% ipython --no-banner

In [1]: import numpy as np

In [2]: from numpy import linalg as LA

In [3]: np.set_printoptions(precision=1, suppress=True, linewidth=120, floatmode="fixed")

In [4]: def tidy(a):
   ...:     return np.round(a, 1) + 0
   ...: 

In [5]: X = np.loadtxt("w.csv", delimiter=",")

In [6]: X
Out[6]: 
array([[-3.0,  3.0],
       [-2.0,  2.0],
       [ 0.0,  0.0],
       [-3.0,  3.0]])

In [7]: # row 3 repeats row 0

In [8]: rank = LA.matrix_rank(X)

In [9]: rank
Out[9]: np.int64(1)

In [10]: null = LA.svd(X)[2][rank:].T

In [11]: [int(LA.matrix_rank(np.delete(X, i, axis=0))) for i in range(4)]
Out[11]: [1, 1, 1, 1]

In [12]: tidy(null @ null.T)
Out[12]: 
array([[0.5, 0.5],
       [0.5, 0.5]])

In [13]: U, sig, VT = LA.svd(X)

In [14]: tidy(sig)
Out[14]: array([6.6, 0.0])

In [15]: out = U[:, :1] @ np.diag(sig[:1]) @ VT[:1]

In [16]: tidy(LA.norm(X - out) / LA.norm(X))
Out[16]: np.float64(0.0)

In [17]: tidy(out)
Out[17]: 
array([[-3.0,  3.0],
       [-2.0,  2.0],
       [ 0.0,  0.0],
       [-3.0,  3.0]])

In [18]: LA.matrix_rank(out)
Out[18]: np.int64(1)

In [19]: LA.cond(X) > 100
Out[19]: np.True_

In [20]: tidy(LA.norm(X, 2) / LA.norm(X))
Out[20]: np.float64(1.0)

In [21]: LA.matrix_rank(X, rtol=0.1)
Out[21]: np.int64(1)

In [22]: np.argsort(-LA.norm(X, axis=0).round(6), kind="stable")[:3]
Out[22]: array([0, 1])

In [23]: [round(float(x), 1) for x in LA.svd(X, compute_uv=False)[:3]]
Out[23]: [6.6, 0.0]

In [24]: out = np.array([[1, 1, 0], [1, 2, 1]])

In [25]: E = out.T @ out

In [26]: E
Out[26]: 
array([[2, 3, 1],
       [3, 5, 2],
       [1, 2, 1]])

In [27]: # rows and columns are dependent

In [28]: evals, V = LA.eigh(E)

In [29]: tidy(LA.eigvalsh(E @ E))
Out[29]: array([ 0.0,  0.2, 57.8])

In [30]: tidy(LA.eigvalsh(E + 4 * np.eye(3)))
Out[30]: array([ 4.0,  4.4, 11.6])

In [31]: np.abs(V[:, -1]).round(6).argmax()
Out[31]: np.int64(1)

In [32]: tidy(V.T @ E @ V)
Out[32]: 
array([[0.0, 0.0, 0.0],
       [0.0, 0.4, 0.0],
       [0.0, 0.0, 7.6]])

In [33]: (evals > 1e-8).sum(), (evals < -1e-8).sum()
Out[33]: (np.int64(2), np.int64(0))

In [34]: E @ E
Out[34]: 
array([[14, 23,  9],
       [23, 38, 15],
       [ 9, 15,  6]])

In [35]: np.allclose(E, E.T)
Out[35]: True

In [36]: np.allclose(E @ E.T, E.T @ E)
Out[36]: True

In [37]: tidy(np.abs(LA.eigvals(E)).max())
Out[37]: np.float64(7.6)

In [38]: tidy(LA.det(E))
Out[38]: np.float64(0.0)

In [39]: (E - E.T) / 2
Out[39]: 
array([[0.0, 0.0, 0.0],
       [0.0, 0.0, 0.0],
       [0.0, 0.0, 0.0]])

In [40]: LA.matrix_power(E, 3)
Out[40]: 
array([[106, 175,  69],
       [175, 289, 114],
       [ 69, 114,  45]])

In [41]: np.trace(E)
Out[41]: np.int64(8)

In [42]: sig = 3 * 0.7 ** np.arange(3)

In [43]: q, _ = LA.qr(np.array([[-1.1, -2.1, 1.3], [1.2, 0.3, 0.0], [-0.5, 0.0, 0.0]]))

In [44]: rng = np.random.default_rng(61798)

In [45]: K = rng.normal(size=(26, 3)) * sig @ q

In [46]: tidy(K)
Out[46]: 
array([[ 2.9, -0.3, -0.2],
       [ 0.2,  1.8,  1.4],
       [-1.5,  2.0, -1.4],
       [-0.3,  6.8, -1.9],
       [-0.4, -6.1, -0.6],
       [ 2.7,  1.9,  2.7],
       [-2.3, -1.7, -0.9],
       [ 1.1,  2.2,  0.3],
       [ 1.0,  1.2,  0.6],
       [-0.6, -1.5,  1.5],
       [-1.3,  1.5, -1.6],
       [ 0.6, -0.7,  0.2],
       [ 2.3,  4.2, -1.1],
       [-0.7, -5.6,  0.6],
       [ 4.7, -3.0,  0.3],
       [-5.1, -1.1, -1.3],
       [ 0.8,  1.1,  1.0],
       [ 2.6,  5.6, -2.6],
       [-1.5, -5.2,  1.0],
       [ 0.0,  2.7, -0.3],
       [ 0.7, -1.6, -2.2],
       [-3.5,  0.7,  1.4],
       [ 3.6, -2.4,  0.8],
       [ 0.3, -1.6,  0.8],
       [ 0.4,  0.3, -2.5],
       [-0.9,  0.9, -0.8]])

In [47]: x = np.array([3, 4, 3])

In [48]: tidy(K @ np.ones(3))
Out[48]: 
array([ 2.4,  3.5, -0.8,  4.6, -7.0,  7.3, -4.8,  3.6,  2.9, -0.6, -1.4,  0.2,  5.4, -5.7,  2.0, -7.6,  2.8,  5.6,
       -5.8,  2.4, -3.1, -1.4,  2.0, -0.5, -1.7, -0.7])

In [49]: np.sign((K @ x).round(6))
Out[49]: 
array([ 1.0,  1.0, -1.0,  1.0, -1.0,  1.0, -1.0,  1.0,  1.0, -1.0, -1.0, -1.0,  1.0, -1.0,  1.0, -1.0,  1.0,  1.0,
       -1.0,  1.0, -1.0, -1.0,  1.0, -1.0, -1.0, -1.0])

In [50]: (K @ x).argmax()
Out[50]: np.int64(5)
